% ipython --no-banner

In [1]: import numpy as np

In [2]: from numpy import linalg as LA

In [3]: np.set_printoptions(precision=2, suppress=True, linewidth=120, floatmode="fixed")

In [4]: rnd = lambda a: np.round(a, 2) + 0

In [5]: M = np.loadtxt("case16.csv", delimiter=",")

In [6]: M
Out[6]: 
array([[ 5.00,  2.00, 13.00],
       [ 9.00,  2.00, 21.00],
       [ 1.00,  2.00,  5.00],
       [ 7.00,  2.00, 17.00],
       [ 1.00,  2.00,  5.00],
       [ 8.00,  2.00, 19.00],
       [ 9.00,  2.00, 21.00],
       [ 6.00,  2.00, 15.00],
       [ 5.00,  2.00, 13.00],
       [ 1.00,  2.00,  5.00],
       [ 4.00,  2.00, 11.00],
       [ 7.00,  2.00, 17.00],
       [ 6.00,  2.00, 15.00],
       [ 5.00,  2.00, 13.00],
       [ 6.00,  2.00, 15.00],
       [ 8.00,  2.00, 19.00],
       [ 6.00,  2.00, 15.00],
       [ 2.00,  2.00,  7.00],
       [ 7.00,  2.00, 17.00],
       [ 3.00,  2.00,  9.00],
       [ 8.00,  2.00, 19.00],
       [ 5.00,  2.00, 13.00],
       [ 5.00,  2.00, 13.00],
       [ 8.00,  2.00, 19.00],
       [ 0.00,  2.00,  3.00],
       [ 6.00,  2.00, 15.00],
       [ 8.00,  2.00, 19.00],
       [ 4.00,  2.00, 11.00],
       [ 7.00,  2.00, 17.00]])

In [7]: vec = np.array([1, 2, 0])

In [8]: (M @ vec).argmax()
Out[8]: np.int64(1)

In [9]: (M * vec).sum(axis=1)
Out[9]: 
array([ 9.00, 13.00,  5.00, 11.00,  5.00, 12.00, 13.00, 10.00,  9.00,  5.00,  8.00, 11.00, 10.00,  9.00, 10.00, 12.00,
       10.00,  6.00, 11.00,  7.00, 12.00,  9.00,  9.00, 12.00,  4.00, 10.00, 12.00,  8.00, 11.00])

In [10]: rank = LA.matrix_rank(M)

In [11]: rank
Out[11]: np.int64(2)

In [12]: N = LA.svd(M)[2][rank:].T

In [13]: np.allclose(M @ N, 0)
Out[13]: True

In [14]: rnd(N[:, 0] / N[np.abs(N[:, 0]).round(6).argmax(), 0])
Out[14]: array([ 1.00,  0.75, -0.50])

In [15]: [int(LA.matrix_rank(M[:, :j + 1])) for j in range(3)]
Out[15]: [1, 2, 2]

In [16]: Uu, sig, vt = LA.svd(M)

In [17]: rnd(sig)
Out[17]: array([86.00,  4.54,  0.00])

In [18]: other = Uu[:, :2] @ np.diag(sig[:2]) @ vt[:2]

In [19]: rnd(LA.norm(M - other) / LA.norm(M))
Out[19]: np.float64(0.0)

In [20]: rnd(np.abs(M - other).max())
Out[20]: np.float64(0.0)

In [21]: LA.matrix_rank(other)
Out[21]: np.int64(2)

In [22]: LA.matrix_rank(M, rtol=0.05)
Out[22]: np.int64(2)

In [23]: T = np.stack([M, 4 * M, M[::-1]])

In [24]: rnd(LA.norm(T, axis=(1, 2)))
Out[24]: array([ 86.12, 344.46,  86.12])

In [25]: T.sum(axis=0)
Out[25]: 
array([[ 32.00,  12.00,  82.00],
       [ 49.00,  12.00, 116.00],
       [ 13.00,  12.00,  44.00],
       [ 41.00,  12.00, 100.00],
       [  5.00,  12.00,  28.00],
       [ 48.00,  12.00, 114.00],
       [ 50.00,  12.00, 118.00],
       [ 35.00,  12.00,  88.00],
       [ 33.00,  12.00,  84.00],
       [  8.00,  12.00,  34.00],
       [ 27.00,  12.00,  72.00],
       [ 37.00,  12.00,  92.00],
       [ 36.00,  12.00,  90.00],
       [ 33.00,  12.00,  84.00],
       [ 36.00,  12.00,  90.00],
       [ 45.00,  12.00, 108.00],
       [ 36.00,  12.00,  90.00],
       [ 17.00,  12.00,  52.00],
       [ 39.00,  12.00,  96.00],
       [ 16.00,  12.00,  50.00],
       [ 45.00,  12.00, 108.00],
       [ 31.00,  12.00,  80.00],
       [ 34.00,  12.00,  86.00],
       [ 48.00,  12.00, 114.00],
       [  1.00,  12.00,  20.00],
       [ 37.00,  12.00,  92.00],
       [ 41.00,  12.00, 100.00],
       [ 29.00,  12.00,  76.00],
       [ 40.00,  12.00,  98.00]])

In [26]: LA.matrix_rank(T)
Out[26]: array([2, 2, 2])

In [27]: other = np.array([[1, -3], [1, 2]])

In [28]: arr = other + other.T

In [29]: arr
Out[29]: 
array([[ 2, -2],
       [-2,  4]])

In [30]: # symmetric, so the eigenvalues are real

In [31]: Uu, sig, vt = LA.svd(arr, full_matrices=False)

In [32]: rnd(sig)
Out[32]: array([5.24, 0.76])

In [33]: rnd(Uu.T @ arr @ vt.T)
Out[33]: 
array([[5.24, 0.00],
       [0.00, 0.76]])

In [34]: Uu.shape, sig.shape, vt.shape
Out[34]: ((2, 2), (2,), (2, 2))

In [35]: rnd(np.abs(vt[0]))
Out[35]: array([0.53, 0.85])

In [36]: np.abs(Uu[:, 0]).round(6).argmax()
Out[36]: np.int64(1)

In [37]: rnd(Uu.T @ Uu)
Out[37]: 
array([[1.00, 0.00],
       [0.00, 1.00]])

In [38]: Z = np.array([[-0.7, 1.4, -0.7]])

In [39]: rng = np.random.default_rng(430755)

In [40]: mat = np.array([[1],
    ...:     [2],
    ...:     [0],
    ...:     [0],
    ...:     [-1],
    ...:     [1],
    ...:     [2],
    ...:     [1],
    ...:     [1],
    ...:     [-3],
    ...:     [-3],
    ...:     [-2],
    ...:     [0],
    ...:     [2],
    ...:     [1],
    ...:     [1],
    ...:     [0],
    ...:     [2],
    ...:     [0],
    ...:     [3],
    ...:     [2]]) @ Z + 0.3 * rng.normal(size=(21, 3))

In [41]: rnd(mat)
Out[41]: 
array([[-0.86,  1.67, -0.85],
       [-1.01,  2.82, -1.32],
       [ 0.61, -0.22,  0.27],
       [-0.06, -0.53, -0.10],
       [ 0.28, -1.36,  0.32],
       [-0.15,  1.38, -0.90],
       [-1.52,  2.72, -1.30],
       [-0.91,  1.30, -0.40],
       [-0.50,  1.55, -0.47],
       [ 2.61, -4.48,  2.09],
       [ 2.66, -4.47,  2.23],
       [ 1.44, -2.80,  1.30],
       [ 0.17,  0.27, -0.38],
       [-0.83,  2.93, -1.38],
       [-0.79,  1.17, -1.11],
       [-0.33,  1.93, -1.12],
       [ 0.20,  0.12,  0.28],
       [-1.41,  2.35, -1.83],
       [ 0.14,  0.12,  0.35],
       [-2.07,  4.15, -1.82],
       [-1.27,  3.00, -0.41]])

In [42]: cen = mat - mat.mean(axis=0)

In [43]: vecs = LA.svd(cen)[2][:1]

In [44]: other = cen - cen @ vecs.T @ vecs

In [45]: LA.norm(other, axis=1).round(6).argmax()
Out[45]: np.int64(20)

In [46]: rnd(np.diag(vecs.T @ vecs))
Out[46]: array([0.18, 0.67, 0.15])

In [47]: rnd((cen @ vecs.T).std(axis=0))
Out[47]: array([2.79])
